$ python3 -q
>>> import numpy as np
>>> from numpy import linalg as LA
>>> np.set_printoptions(suppress=True, linewidth=200)
>>> rnd = lambda a: np.round(a, 1) + 0
>>> A = np.loadtxt("m.csv", delimiter=",")
>>> print(rnd(A))
[[ 0.   0.9  0.5]
 [-0.9  0.2 -0.3]
 [ 0.4  0.5 -0.8]]
>>> # keeps lengths
>>> rng = np.random.default_rng(26)
>>> labels = rng.permutation(3)
>>> other = A[:, labels] * rng.choice([-1, 1], 3)
>>> rnd(other)
array([[ 0.5, -0.9,  0. ],
       [-0.3, -0.2,  0.9],
       [-0.8, -0.5, -0.4]])
>>> Uu, _, vt = LA.svd(A.T @ other)
>>> rnd(Uu @ vt)
array([[ 0.,  0., -1.],
       [ 0., -1.,  0.],
       [ 1.,  0.,  0.]])
>>> labels
array([2, 1, 0])
>>> rnd(LA.lstsq(A, other)[0])
array([[ 0.,  0., -1.],
       [ 0., -1.,  0.],
       [ 1.,  0.,  0.]])
>>> x = np.array([-2, 1, 3])
>>> rhs = A @ x
>>> coef, lr = np.zeros(3), 1 / LA.norm(A, 2) ** 2
>>> for i in range(3):
...     coef -= lr * A.T @ (A @ coef - rhs)
...     if i % 1 == 0: print(i, round(LA.norm(A @ coef - rhs), 1))
... 
0 0.0
1 0.0
2 0.0
>>> rnd(LA.cond(A))
np.float64(1.0)
>>> C2 = A.T @ A
>>> print(rnd(np.diag(C2)))
[1. 1. 1.]
>>> (A @ A.T).shape
(3, 3)
>>> rnd(C2)
array([[1., 0., 0.],
       [0., 1., 0.],
       [0., 0., 1.]])
>>> rnd(LA.eigvalsh(C2)[::-1])
array([1., 1., 1.])
>>> np.allclose(C2, C2.T)
True
>>> X = np.load("sample2.npy")
>>> print(X)
[[ 1  1  1  1  1  1  1  1]
 [ 1 -1  1 -1  1 -1  1 -1]
 [ 1 -1  1 -1 -1  1 -1  1]
 [ 1 -1 -1  1 -1  1  1 -1]]
>>> other = X + rng.integers(-2, 3, (4, 2)) @ rng.integers(-2, 3, (2, 8))
>>> other
array([[-1, -2,  6, -1, -1,  3,  5, -2],
       [ 2,  1, -2, -1,  3, -1, -1,  0],
       [ 3,  1, -3,  3, -1, -3, -5,  5],
       [ 1,  1, -3, -3,  3,  5,  1, -3]])
>>> LA.matrix_rank(other - X, tol=1e-8)
np.int64(2)
>>> F = np.load("data.npy")
>>> F
array([[0, 1, 0, 0],
       [1, 0, 0, 0],
       [0, 0, 0, 0],
       [0, 0, 0, 0]])
>>> # columns 2 and 3 are equal
>>> x = np.array([0, 2, -3, 1])
>>> np.einsum("ij,j->i", F, x)
array([2, 0, 0, 0])
>>> F @ np.eye(4)[2]
array([0., 0., 0., 0.])
>>> print(F @ np.ones(4))
[1. 1. 0. 0.]
>>> (F @ x).argmax()
np.int64(0)
>>> print(np.sign((F @ x).round(6)))
[1 0 0 0]
>>> x = np.array([2, 3, -4])
>>> rnd(A.T @ (A @ x))
array([ 2.,  3., -4.])
>>> rnd(np.abs(LA.eigvals(A)))
array([1., 1., 1.])
>>> rnd(LA.norm(x)), rnd(LA.norm(A @ x))
(np.float64(5.4), np.float64(5.4))
>>> rnd(LA.inv(A))
array([[ 0. , -0.9,  0.4],
       [ 0.9,  0.2,  0.5],
       [ 0.5, -0.3, -0.8]])
>>> Uu, sig, vt = LA.svd(F)
>>> np.argmax(sig[:-1] / (sig[1:] + 1e-6)) + 1
np.int64(2)
>>> other = Uu[:, :2] @ np.diag(sig[:2]) @ vt[:2]
>>> print(np.abs(F - other).max())
0.0
>>> print(LA.matrix_rank(F, rtol=0.05))
2
>>> print(other)
[[0. 1. 0. 0.]
 [1. 0. 0. 0.]
 [0. 0. 0. 0.]
 [0. 0. 0. 0.]]
>>> data = np.array([[1, 8, 6, -7, 4],
...     [-5, -1, 4, -3, -3],
...     [2, -8, 9, 8, -2],
...     [-5, -1, 4, -3, -3]])
>>> # looks like rank 3
>>> other = data / LA.norm(data, axis=1, keepdims=True)
>>> C2 = other @ other.T
>>> print(rnd(C2[2]))
[-0.4  0.1  1.   0.1]
>>> np.argwhere(np.triu(np.abs(C2) > 0.95, 1))
array([[1, 3]])
>>> (np.abs(C2) > 0.9).astype(int)
array([[1, 0, 0, 0],
       [0, 1, 0, 1],
       [0, 0, 1, 0],
       [0, 1, 0, 1]])
>>> LA.matrix_rank(data, rtol=0.1)
np.int64(3)
>>> [round(float(x), 1) for x in LA.svd(data, compute_uv=False)[:3]]
[16.4, 12.4, 9.0]
>>> LA.cond(data) > 100
np.True_
>>> def softmax(z):
...     e = np.exp(z - z.max(axis=-1, keepdims=True))
...     return e / e.sum(axis=-1, keepdims=True)
... 
>>> print(rnd(softmax(X).sum(axis=1)))
[1. 1. 1. 1.]
>>> rnd(softmax(X[0]))
array([0.1, 0.1, 0.1, 0.1, 0.1, 0.1, 0.1, 0.1])
>>> rnd(softmax(X[0] + 5))
array([0.1, 0.1, 0.1, 0.1, 0.1, 0.1, 0.1, 0.1])
>>> scores = X @ X.T / np.sqrt(8)
>>> rnd(softmax(scores + np.triu(np.full(scores.shape, -np.inf), 1)))
array([[1. , 0. , 0. , 0. ],
       [0.1, 0.9, 0. , 0. ],
       [0.1, 0.1, 0.9, 0. ],
       [0.1, 0.1, 0.1, 0.8]])
>>> softmax(scores).round(6).argmax(axis=1)
array([0, 1, 2, 3])
>>> rnd(softmax(data).sum(axis=1))
array([1., 1., 1., 1.])
>>> scores = data @ data.T / np.sqrt(5)
>>> softmax(scores).round(6).argmax(axis=1)
array([0, 1, 2, 1])
>>> E = np.load("dump.npy")
>>> print(E)
[[ 1.   1.  -1.2  0.9]
 [ 0.6  0.1  0.1  0.2]
 [ 0.1 -1.1 -1.1  1.2]
 [ 0.5  0.3  1.2  2.6]
 [ 0.8 -0.4  0.1 -0.6]]
>>> W1 = np.array([[3, 2, 1, 2], [3, 1, 2, 2], [3, 0, 0, 2], [1, 2, 2, 0]])
>>> coef = np.array([-1, -3, 0, 3])
>>> act = np.maximum(E @ W1 + coef, 0)
>>> rnd(act)
array([[2.3, 1.8, 4.8, 4.6],
       [1.6, 0. , 1.2, 4.6],
       [0. , 0. , 0.3, 0. ],
       [7.6, 3.5, 6.3, 7. ],
       [0. , 0. , 0. , 4. ]])
>>> (act > 0).astype(int)
array([[1, 1, 1, 1],
       [1, 0, 1, 1],
       [0, 0, 1, 0],
       [1, 1, 1, 1],
       [0, 0, 0, 1]])
>>> Z = np.array([[3, 1, 2], [4, 1, 2], [5, 0, 3], [5, 0, 0]])
>>> W1 @ Z
array([[32,  5, 13],
       [33,  4, 14],
       [19,  3,  6],
       [21,  3, 12]])
>>> rnd(act @ Z)
array([[ 61.1,   4.1,  22.6],
       [ 33.8,   1.6,   6.8],
       [  1.5,   0. ,   0.9],
       [103.3,  11.1,  41.1],
       [ 20. ,   0. ,   0. ]])
>>> x = np.array([3, 5, 2, 6])
>>> rhs = act @ x
>>> rnd(LA.solve(act.T @ act, act.T @ rhs))
array([3., 5., 2., 6.])
>>> print(rnd(LA.pinv(act) @ act))
[[1. 0. 0. 0.]
 [0. 1. 0. 0.]
 [0. 0. 1. 0.]
 [0. 0. 0. 1.]]
>>> rnd(rhs)
array([53.1, 34.8,  0.6, 94.9, 24. ])
>>> rhs = rhs + 0.1 * rng.normal(size=5)
>>> rnd(rhs)
array([53.1, 34.8,  0.4, 94.7, 24. ])
>>> coef, *_ = LA.lstsq(act, rhs)
>>> rnd(coef)
array([2.9, 5.1, 2. , 6. ])
>>> rnd(act.T @ (rhs - act @ coef))
array([0., 0., 0., 0.])
